In [1]: import numpy as np

In [2]: from numpy import linalg as LA

In [3]: np.set_printoptions(precision=2, suppress=True, linewidth=100)

In [4]: arr = np.loadtxt("a.csv", delimiter=",")

In [5]: arr
Out[5]: 
array([[-1.96,  2.14, -4.13,  4.19],
       [-2.15,  2.33, -4.65,  4.5 ],
       [-1.19,  1.35, -2.39,  2.36],
       [ 1.54, -1.66,  3.29, -3.22],
       [-0.3 ,  0.17, -0.77,  0.82],
       [ 0.28, -0.27,  0.96, -1.03],
       [ 1.46, -1.58,  3.13, -3.1 ],
       [-0.82,  0.85, -1.56,  1.53],
       [-0.51,  0.53, -1.06,  0.86],
       [ 1.68, -1.69,  3.37, -3.51],
       [-1.05,  1.  , -1.91,  1.95],
       [ 0.73, -0.62,  1.3 , -1.34],
       [-1.2 ,  1.  , -2.04,  2.1 ]])

In [6]: cov = np.cov(arr, rowvar=False)

In [7]: cov.shape
Out[7]: (4, 4)

In [8]: np.argwhere(np.triu(np.abs(np.corrcoef(arr.T)) > 0.8, 1))
Out[8]: 
array([[0, 1],
       [0, 2],
       [0, 3],
       [1, 2],
       [1, 3],
       [2, 3]])

In [9]: np.polyfit(arr[:, 2], arr[:, 1], 1)
Out[9]: array([-0.5 ,  0.02])

In [10]: cov
Out[10]: 
array([[ 1.7 , -1.78,  3.52, -3.52],
       [-1.78,  1.87, -3.69,  3.68],
       [ 3.52, -3.69,  7.31, -7.3 ],
       [-3.52,  3.68, -7.3 ,  7.3 ]])

In [11]: np.median(arr, axis=0)
Out[11]: array([-0.51,  0.53, -1.06,  0.86])

In [12]: np.corrcoef(arr.T)
Out[12]: 
array([[ 1., -1.,  1., -1.],
       [-1.,  1., -1.,  1.],
       [ 1., -1.,  1., -1.],
       [-1.,  1., -1.,  1.]])

In [13]: Y = arr / np.sqrt((arr ** 2).mean(axis=1, keepdims=True))

In [14]: LA.norm(Y, axis=1)
Out[14]: array([2., 2., 2., 2., 2., 2., 2., 2., 2., 2., 2., 2., 2.])

In [15]: proj = arr @ LA.solve(arr.T @ arr, arr.T)

In [16]: proj @ arr[:, 1]
Out[16]: array([ 2.14,  2.33,  1.35, -1.66,  0.17, -0.27, -1.58,  0.85,  0.53, -1.69,  1.  , -0.62,  1.  ])

In [17]: dist = LA.norm(arr[:, None] - arr[None], axis=-1)

In [18]: np.unravel_index(dist.round(6).argmax(), dist.shape)
Out[18]: (np.int64(1), np.int64(9))

In [19]: LA.norm(arr - arr.mean(axis=0), axis=1)
Out[19]: array([5.78, 6.42, 3.03, 5.91, 0.46, 2.23, 5.69, 1.7 , 0.77, 6.2 , 2.31, 2.88, 2.54])

In [20]: dist[:5, :5]
Out[20]: 
array([[ 0.  ,  0.66,  2.76, 11.69,  5.41],
       [ 0.66,  0.  ,  3.4 , 12.34,  6.06],
       [ 2.76,  3.4 ,  0.  ,  8.94,  2.68],
       [11.69, 12.34,  8.94,  0.  ,  6.29],
       [ 5.41,  6.06,  2.68,  6.29,  0.  ]])

In [21]: (dist + 1e9 * np.eye(13)).round(6).argmin(axis=1)
Out[21]: array([ 1,  0, 12,  6,  8, 11,  3, 10,  4,  3, 12,  5, 10])

In [22]: dist[0].round(6).argsort(kind="stable")[:4]
Out[22]: array([ 0,  1,  2, 12])

In [23]: rng = np.random.default_rng(5)

In [24]: feats = np.eye(8, dtype=int)[rng.permutation(8)] * np.array([-3, 3, -2, -1, 1, 2, 2, 0])

In [25]: feats
Out[25]: 
array([[ 0,  3,  0,  0,  0,  0,  0,  0],
       [ 0,  0,  0,  0,  1,  0,  0,  0],
       [ 0,  0, -2,  0,  0,  0,  0,  0],
       [ 0,  0,  0, -1,  0,  0,  0,  0],
       [ 0,  0,  0,  0,  0,  0,  0,  0],
       [ 0,  0,  0,  0,  0,  2,  0,  0],
       [ 0,  0,  0,  0,  0,  0,  2,  0],
       [-3,  0,  0,  0,  0,  0,  0,  0]])

In [26]: [round(float(x), 2) for x in LA.svd(feats, compute_uv=False)[:3]]
Out[26]: [3.0, 3.0, 2.0]

In [27]: LA.cond(feats) > 100
Out[27]: np.True_

In [28]: U, sv, Vt = LA.svd(feats)

In [29]: evecs = Vt[:(sv > 1e-8).sum()]

In [30]: vec = feats[3] + 4 * feats[6] + rng.integers(2) * np.eye(8)[5]

In [31]: vec
Out[31]: array([ 0.,  0.,  0., -1.,  0.,  1.,  8.,  0.])

In [32]: round(float(LA.norm(vec - evecs.T @ evecs @ vec)), 2)
Out[32]: 0.0

In [33]: LA.matrix_rank(np.vstack([feats, vec]))
Out[33]: np.int64(7)

In [34]: np.allclose(evecs.T @ evecs @ vec, vec)
Out[34]: True

In [35]: evecs.T @ evecs
Out[35]: 
array([[1., 0., 0., 0., 0., 0., 0., 0.],
       [0., 1., 0., 0., 0., 0., 0., 0.],
       [0., 0., 1., 0., 0., 0., 0., 0.],
       [0., 0., 0., 1., 0., 0., 0., 0.],
       [0., 0., 0., 0., 1., 0., 0., 0.],
       [0., 0., 0., 0., 0., 1., 0., 0.],
       [0., 0., 0., 0., 0., 0., 1., 0.],
       [0., 0., 0., 0., 0., 0., 0., 0.]])

In [36]: np.diag(evecs.T @ evecs)
Out[36]: array([1., 1., 1., 1., 1., 1., 1., 0.])
